In [1]: import numpy as np

In [2]: np.set_printoptions(suppress=True, linewidth=120)

In [3]: mat = np.array([[2, 2, 2, 2], [2, 4, 4, 4], [2, 4, 6, 6], [2, 4, 6, 8]])

In [4]: # symmetric, so the eigenvalues are real

In [5]: O, r_ = np.linalg.qr(mat)

In [6]: print(np.allclose(r_.T @ r_, mat.T @ mat))
True

In [7]: print(np.round(O.T @ O, 3) + 0)
[[1. 0. 0. 0.]
 [0. 1. 0. 0.]
 [0. 0. 1. 0.]
 [0. 0. 0. 1.]]

In [8]: print(np.round(np.abs(np.diag(r_)), 3))
[4.    1.732 1.633 1.414]

In [9]: print(np.round(np.trace(O @ O.T), 3))
4.0

In [10]: print(O.shape, r_.shape)
(4, 4) (4, 4)

In [11]: print(r_.round(3))
[[ -4.     -7.     -9.    -10.   ]
 [  0.     -1.732  -2.887  -3.464]
 [  0.      0.     -1.633  -2.449]
 [  0.      0.      0.      1.414]]

In [12]: print(np.round(O @ r_, 3))
[[2. 2. 2. 2.]
 [2. 4. 4. 4.]
 [2. 4. 6. 6.]
 [2. 4. 6. 8.]]

In [13]: f, g = r_[3], r_[0]

In [14]: print(round(float(f @ f), 3))
2.0

In [15]: pr = (f @ g) / (f @ f) * f

In [16]: print(np.round(np.outer(f, g), 3))
[[ -0.     -0.     -0.     -0.   ]
 [ -0.     -0.     -0.     -0.   ]
 [ -0.     -0.     -0.     -0.   ]
 [ -5.657  -9.899 -12.728 -14.142]]

In [17]: print(np.round(g - pr, 3) + 0)
[-4. -7. -9.  0.]

In [18]: print(pr.round(3))
[ -0.  -0.  -0. -10.]

In [19]: W0 = np.loadtxt("mat.csv", delimiter=",")

In [20]: print(W0)
[[ 1. -2.  1.  2. -1.  3. -2.]
 [-3.  0.  2.  1. -2. -2.  2.]
 [ 2. -1. -1. -2.  1.  3. -3.]
 [ 0. -1.  3. -1. -3. -3.  2.]]

In [21]: def softmax(z):
    ...:     e = np.exp(z - z.max(axis=-1, keepdims=True))
    ...:     return e / e.sum(axis=-1, keepdims=True)
    ...: 

In [22]: print(np.round(softmax(W0[0] + 5), 3))
[0.081 0.004 0.081 0.22  0.011 0.599 0.004]

In [23]: att = W0 @ W0.T / np.sqrt(7)

In [24]: print(softmax(att).round(6).argmax(axis=1))
[0 1 2 3]

In [25]: print(np.round(softmax(att), 3) + 0)
[[0.985 0.    0.015 0.   ]
 [0.    0.869 0.    0.131]
 [0.002 0.    0.998 0.   ]
 [0.    0.011 0.    0.989]]

In [26]: W = np.array([[9, -4], [-8, 9], [-3, 4], [-9, 8], [2, -7], [-6, 4], [-2, -9]])

In [27]: c = np.array([0, 5])

In [28]: H = np.maximum(W0 @ W + c, 0)

In [29]: print(np.linalg.matrix_rank(H))
2

In [30]: print((H > 0).mean(axis=0))
[0.5 0.5]

In [31]: print((H > 0).astype(int))
[[0 1]
 [0 1]
 [1 0]
 [1 0]]

In [32]: Z = np.array([[-4, 3, 4], [4, 0, -5]])

In [33]: print((H @ Z).round(6).argmax(axis=1))
[0 0 2 2]

In [34]: print(H @ Z)
[[ 160.    0. -200.]
 [  84.    0. -105.]
 [-148.  111.  148.]
 [ -64.   48.   64.]]

In [35]: B = np.array([[1, -2, -3, -3, 0, 2, 3, -1],
    ...:     [-1, 3, 0, 0, -2, -2, -2, -2],
    ...:     [-3, 1, 1, -3, 3, 1, 0, -1],
    ...:     [-3, -2, 0, -3, 1, -1, 0, 1],
    ...:     [-1, -3, -2, 2, 0, -3, 3, -3],
    ...:     [0, 3, -3, 1, -1, 0, -3, -3],
    ...:     [-2, 2, 0, 2, 1, -3, -1, -1],
    ...:     [0, 1, 3, -1, -1, -3, -3, 1]])

In [36]: B[-1] = B[0]

In [37]: m1 = B + 0.02 * np.eye(8)

In [38]: print(m1)
[[ 1.02 -2.   -3.   -3.    0.    2.    3.   -1.  ]
 [-1.    3.02  0.    0.   -2.   -2.   -2.   -2.  ]
 [-3.    1.    1.02 -3.    3.    1.    0.   -1.  ]
 [-3.   -2.    0.   -2.98  1.   -1.    0.    1.  ]
 [-1.   -3.   -2.    2.    0.02 -3.    3.   -3.  ]
 [ 0.    3.   -3.    1.   -1.    0.02 -3.   -3.  ]
 [-2.    2.    0.    2.    1.   -3.   -0.98 -1.  ]
 [ 1.   -2.   -3.   -3.    0.    2.    3.   -0.98]]

In [39]: rng = np.random.default_rng(4647)

In [40]: B = W0 + rng.integers(-2, 3, (4, 3)) @ rng.integers(-2, 3, (3, 7))

In [41]: print(B)
[[ 1. -6.  3. -2.  3.  1. -4.]
 [-2.  1.  0.  2. -5. -2.  1.]
 [ 3. -4.  1. -5.  3.  2. -3.]
 [-2.  5.  3.  5. -5.  1.  8.]]

In [42]: print(np.linalg.matrix_rank(B - W0, tol=1e-8))
3

In [43]: print(np.abs(B - W0).sum(axis=1))
[18.  9. 12. 26.]

In [44]: print(round(float(np.linalg.det(m1)), 3))
306.705

In [45]: print(round(np.trace(m1), 3))
0.16

In [46]: print(np.round(np.sort(np.abs(np.linalg.eigvals(m1))), 3))
[0.02  1.618 2.673 4.178 5.254 5.254 5.423 5.67 ]

In [47]: print(np.allclose(m1 @ m1.T, m1.T @ m1))
False

In [48]: print(np.round(m1.sum(axis=1), 3))
[-2.98 -5.98 -0.98 -6.98 -6.98 -5.98 -1.98 -2.98]

In [49]: print(np.round(m1.mean(axis=0), 3))
[-0.998  0.003 -1.248 -0.872  0.252 -0.498  0.378 -1.372]

In [50]: print(np.round(np.diff(m1, axis=0), 3))
[[-2.02  5.02  3.    3.   -2.   -4.   -5.   -1.  ]
 [-2.   -2.02  1.02 -3.    5.    3.    2.    1.  ]
 [ 0.   -3.   -1.02  0.02 -2.   -2.    0.    2.  ]
 [ 2.   -1.   -2.    4.98 -0.98 -2.    3.   -4.  ]
 [ 1.    6.   -1.   -1.   -1.02  3.02 -6.    0.  ]
 [-2.   -1.    3.    1.    2.   -3.02  2.02  2.  ]
 [ 3.   -4.   -3.   -5.   -1.    5.    3.98  0.02]]

In [51]: print(np.linalg.matrix_rank(m1))
8

In [52]: print(np.count_nonzero(m1))
55

In [53]: print(np.round(m1 - m1[0], 3))
[[ 0.    0.    0.    0.    0.    0.    0.    0.  ]
 [-2.02  5.02  3.    3.   -2.   -4.   -5.   -1.  ]
 [-4.02  3.    4.02  0.    3.   -1.   -3.    0.  ]
 [-4.02  0.    3.    0.02  1.   -3.   -3.    2.  ]
 [-2.02 -1.    1.    5.    0.02 -5.    0.   -2.  ]
 [-1.02  5.    0.    4.   -1.   -1.98 -6.   -2.  ]
 [-3.02  4.    3.    5.    1.   -5.   -3.98  0.  ]
 [-0.02  0.    0.    0.    0.    0.    0.    0.02]]

In [54]: print(np.abs(m1).max())
3.02

In [55]: print(np.round(np.linalg.norm(m1), 3))
16.217

In [56]: print(m1.shape)
(8, 8)

In [57]: x = np.array([2, -2, 1, -1, 0, 1, 1, -2])

In [58]: rhs = m1 @ x

In [59]: c, lr = np.zeros(8), 1 / np.linalg.norm(m1, 2) ** 2

In [60]: for i in range(150):
    ...:     c -= lr * m1.T @ (m1 @ c - rhs)
    ...:     if i % 50 == 0: print(i, round(np.linalg.norm(m1 @ c - rhs), 3))
    ...: 
0 5.79
50 1.306
100 0.592

In [61]: print(c.round(3))
[ 0.988 -1.638  0.728 -0.489 -0.613  1.638  1.573 -1.54 ]

In [62]: print(round(float(np.linalg.cond(m1)), 3))
884.182

In [63]: arr = np.array([[1.0, 0.0, 1.0, -1.0, 0.0],
    ...:     [2.0, 2.0, 3.0, 3.0, 1.0],
    ...:     [0.0, 0.0, 0.0, 2.0, 2.0],
    ...:     [0.0, 0.0, 3.0, 2.0, 0.0],
    ...:     [0.0, 0.0, 2.0, 1.0, 1.0]])

In [64]: print(np.kron(np.eye(2, dtype=int), arr))
[[ 1.  0.  1. -1.  0.  0.  0.  0. -0.  0.]
 [ 2.  2.  3.  3.  1.  0.  0.  0.  0.  0.]
 [ 0.  0.  0.  2.  2.  0.  0.  0.  0.  0.]
 [ 0.  0.  3.  2.  0.  0.  0.  0.  0.  0.]
 [ 0.  0.  2.  1.  1.  0.  0.  0.  0.  0.]
 [ 0.  0.  0. -0.  0.  1.  0.  1. -1.  0.]
 [ 0.  0.  0.  0.  0.  2.  2.  3.  3.  1.]
 [ 0.  0.  0.  0.  0.  0.  0.  0.  2.  2.]
 [ 0.  0.  0.  0.  0.  0.  0.  3.  2.  0.]
 [ 0.  0.  0.  0.  0.  0.  0.  2.  1.  1.]]

In [65]: print(round(np.linalg.det(2 * arr), 3), round(np.linalg.det(arr), 3))
-512.0 -16.0

In [66]: x = np.array([-6, -4, 0, 3, -9])

In [67]: print(np.linalg.norm(arr @ x) <= np.linalg.norm(arr, 2) * np.linalg.norm(x) + 1e-9)
True

In [68]: print(arr @ x)
[ -9. -20. -12.   6.  -6.]

In [69]: print((arr * x).sum(axis=1))
[ -9. -20. -12.   6.  -6.]

In [70]: print(arr @ np.ones(5))
[ 1. 11.  4.  5.  4.]

In [71]: print(arr * x)
[[ -6.  -0.   0.  -3.  -0.]
 [-12.  -8.   0.   9.  -9.]
 [ -0.  -0.   0.   6. -18.]
 [ -0.  -0.   0.   6.  -0.]
 [ -0.  -0.   0.   3.  -9.]]

In [72]: labels = rng.permutation(5)

In [73]: print(labels)
[2 4 3 0 1]

In [74]: B = arr[labels][:, labels]

In [75]: print(round(float(np.linalg.det(B)), 3), round(np.linalg.det(arr[labels]), 3))
-16.0 16.0

In [76]: print(B)
[[ 0.  2.  2.  0.  0.]
 [ 2.  1.  1.  0.  0.]
 [ 3.  0.  2.  0.  0.]
 [ 1.  0. -1.  1.  0.]
 [ 3.  1.  3.  2.  2.]]

In [77]: print(np.diag(B))
[0. 1. 2. 1. 2.]
